% ipython --no-banner

In [1]: import numpy as np

In [2]: np.set_printoptions(precision=1, suppress=True, linewidth=200)

In [3]: def tidy(a):
   ...:     return np.round(a, 1) + 0
   ...: 

In [4]: feats = np.loadtxt("sample4.csv", delimiter=",")

In [5]: print(feats)
[[ 0.1  0.   0.4  0.6  0.   0.3 -0.1 -0.2]
 [ 0.1  0.   0.8  1.4  0.   0.7 -0.3 -0.6]
 [ 0.   0.  -0.3 -0.5  0.  -0.2  0.1  0.2]
 [ 0.   0.  -0.3 -0.5  0.  -0.2  0.1  0.2]
 [-0.1  0.  -0.6 -1.   0.  -0.5  0.2  0.4]
 [ 0.1  0.   0.4  0.6  0.   0.3 -0.1 -0.2]
 [-0.1  0.  -0.7 -1.2  0.  -0.6  0.2  0.5]
 [ 0.1  0.   0.5  0.9  0.   0.4 -0.2 -0.4]
 [ 0.   0.  -0.3 -0.5  0.  -0.2  0.1  0.2]
 [ 0.1  0.   0.4  0.7  0.   0.4 -0.1 -0.3]]

In [6]: # rows and columns are dependent

In [7]: np.unique(feats.round(6), axis=0).shape
Out[7]: (7, 8)

In [8]: tidy(np.trace(np.linalg.pinv(feats) @ feats))
Out[8]: np.float64(5.0)

In [9]: np.linalg.inv(feats)
LinAlgError: Last 2 dimensions of the array must be square


In [10]: print(tidy(feats @ np.linalg.pinv(feats) @ feats))
[[ 0.1  0.   0.4  0.6  0.   0.3 -0.1 -0.2]
 [ 0.1  0.   0.8  1.4  0.   0.7 -0.3 -0.6]
 [ 0.   0.  -0.3 -0.5  0.  -0.2  0.1  0.2]
 [ 0.   0.  -0.3 -0.5  0.  -0.2  0.1  0.2]
 [-0.1  0.  -0.6 -1.   0.  -0.5  0.2  0.4]
 [ 0.1  0.   0.4  0.6  0.   0.3 -0.1 -0.2]
 [-0.1  0.  -0.7 -1.2  0.  -0.6  0.2  0.5]
 [ 0.1  0.   0.5  0.9  0.   0.4 -0.2 -0.4]
 [ 0.   0.  -0.3 -0.5  0.  -0.2  0.1  0.2]
 [ 0.1  0.   0.4  0.7  0.   0.4 -0.1 -0.3]]

In [11]: np.abs(np.diag(np.linalg.qr(feats)[1])) > 1e-9
Out[11]: array([ True, False,  True,  True, False,  True,  True, False])

In [12]: np.linalg.lstsq(feats[:-1].T, feats[-1])[2]
Out[12]: np.int32(5)

In [13]: np.allclose(feats[:-1].T @ np.linalg.lstsq(feats[:-1].T, feats[-1])[0], feats[-1])
Out[13]: True

In [14]: Uu, sig, Vh = np.linalg.svd(feats)

In [15]: tidy(sig)
Out[15]: array([3.6, 0.1, 0.1, 0.1, 0. , 0. , 0. , 0. ])

In [16]: np.argmax(sig[:-1] / (sig[1:] + 1e-6)) + 1
Out[16]: np.int64(5)

In [17]: M2 = Uu[:, :5] @ np.diag(sig[:5]) @ Vh[:5]

In [18]: print(np.linalg.matrix_rank(M2))
5

In [19]: tidy(M2)
Out[19]: 
array([[ 0.1,  0. ,  0.4,  0.6,  0. ,  0.3, -0.1, -0.2],
       [ 0.1,  0. ,  0.8,  1.4,  0. ,  0.7, -0.3, -0.6],
       [ 0. ,  0. , -0.3, -0.5,  0. , -0.2,  0.1,  0.2],
       [ 0. ,  0. , -0.3, -0.5,  0. , -0.2,  0.1,  0.2],
       [-0.1,  0. , -0.6, -1. ,  0. , -0.5,  0.2,  0.4],
       [ 0.1,  0. ,  0.4,  0.6,  0. ,  0.3, -0.1, -0.2],
       [-0.1,  0. , -0.7, -1.2,  0. , -0.6,  0.2,  0.5],
       [ 0.1,  0. ,  0.5,  0.9,  0. ,  0.4, -0.2, -0.4],
       [ 0. ,  0. , -0.3, -0.5,  0. , -0.2,  0.1,  0.2],
       [ 0.1,  0. ,  0.4,  0.7,  0. ,  0.4, -0.1, -0.3]])

In [20]: tidy(np.abs(feats - M2).max())
Out[20]: np.float64(0.0)

In [21]: np.linalg.matrix_rank(feats, rtol=0.05)
Out[21]: np.int64(1)

In [22]: rank = np.linalg.matrix_rank(feats)

In [23]: rank
Out[23]: np.int64(5)

In [24]: null = np.linalg.svd(feats)[2][rank:].T

In [25]: tidy(null @ null.T)
Out[25]: 
array([[ 0. ,  0. ,  0. ,  0. ,  0. ,  0. ,  0. ,  0. ],
       [ 0. ,  1. ,  0. ,  0. ,  0. ,  0. ,  0. ,  0. ],
       [ 0. ,  0. ,  0.3, -0.3,  0. ,  0. ,  0. , -0.3],
       [ 0. ,  0. , -0.3,  0.3,  0. ,  0. ,  0. ,  0.3],
       [ 0. ,  0. ,  0. ,  0. ,  1. ,  0. ,  0. ,  0. ],
       [ 0. ,  0. ,  0. ,  0. ,  0. ,  0. ,  0. ,  0. ],
       [ 0. ,  0. ,  0. ,  0. ,  0. ,  0. ,  0. ,  0. ],
       [ 0. ,  0. , -0.3,  0.3,  0. ,  0. ,  0. ,  0.3]])

In [26]: np.linalg.matrix_rank(feats.T @ feats), np.linalg.matrix_rank(feats @ feats.T)
Out[26]: (np.int64(5), np.int64(5))

In [27]: [int(np.linalg.matrix_rank(feats[:i])) for i in range(1, len(feats) + 1)]
Out[27]: [1, 2, 3, 3, 3, 3, 4, 5, 5, 5]

In [28]: [int(np.linalg.matrix_rank(feats[:, :j + 1])) for j in range(8)]
Out[28]: [1, 1, 2, 3, 3, 4, 5, 5]

In [29]: X = np.load("x.npy")

In [30]: X
Out[30]: 
array([[ 2., -1.,  0.,  0.],
       [ 0.,  1.,  0.,  0.],
       [ 3.,  1.,  0.,  1.],
       [ 3.,  5., -2.,  3.]])

In [31]: O, evecs = np.linalg.qr(X[:, :1])[0], np.linalg.qr(X[:, 1:])[0]

In [32]: sig = np.linalg.svd(O.T @ evecs, compute_uv=False)

In [33]: print(tidy(sig))
[1.]

In [34]: vec = np.array([-1, -2, 2, -2])

In [35]: rhs = X @ vec

In [36]: rhs
Out[36]: array([  0.,  -2.,  -7., -23.])

In [37]: print(tidy(np.linalg.solve(X, rhs + X[:, 2])))
[-1. -2.  3. -2.]

In [38]: tidy(np.linalg.solve(X, X[:, 1]))
Out[38]: array([0., 1., 0., 0.])

In [39]: tidy(np.linalg.norm(X, axis=1))
Out[39]: array([2.2, 1. , 3.3, 6.9])

In [40]: tidy(np.linalg.norm(X, "nuc"))
Out[40]: np.float64(11.3)

In [41]: tidy(np.linalg.norm(X, 2))
Out[41]: np.float64(7.4)

In [42]: print(X[2] @ X[3])
17.0

In [43]: tidy(np.linalg.norm(X, axis=0))
Out[43]: array([4.7, 5.3, 2. , 3.2])

In [44]: print(tidy(np.linalg.norm(X[2], 1)), tidy(np.linalg.norm(X[2], np.inf)))
5.0 3.0

In [45]: tidy(np.linalg.norm(X, 1)), tidy(np.linalg.norm(X, np.inf))
Out[45]: (np.float64(8.0), np.float64(13.0))

In [46]: print(np.einsum("ii->", X))
6.0

In [47]: tidy(np.linalg.det(X.T))
Out[47]: np.float64(4.0)

In [48]: np.kron(np.eye(2, dtype=int), X)
Out[48]: 
array([[ 2., -1.,  0.,  0.,  0., -0.,  0.,  0.],
       [ 0.,  1.,  0.,  0.,  0.,  0.,  0.,  0.],
       [ 3.,  1.,  0.,  1.,  0.,  0.,  0.,  0.],
       [ 3.,  5., -2.,  3.,  0.,  0., -0.,  0.],
       [ 0., -0.,  0.,  0.,  2., -1.,  0.,  0.],
       [ 0.,  0.,  0.,  0.,  0.,  1.,  0.,  0.],
       [ 0.,  0.,  0.,  0.,  3.,  1.,  0.,  1.],
       [ 0.,  0., -0.,  0.,  3.,  5., -2.,  3.]])

In [49]: np.einsum("ij,ji->", X, X)
Out[49]: np.float64(10.0)

In [50]: print(tidy(np.linalg.eigvals(X)))
[1. 2. 2. 1.]

In [51]: tidy(np.linalg.det(2 * X)), tidy(np.linalg.det(X))
Out[51]: (np.float64(64.0), np.float64(4.0))

In [52]: tidy(np.linalg.eigvals(X).sum().real)
Out[52]: np.float64(6.0)
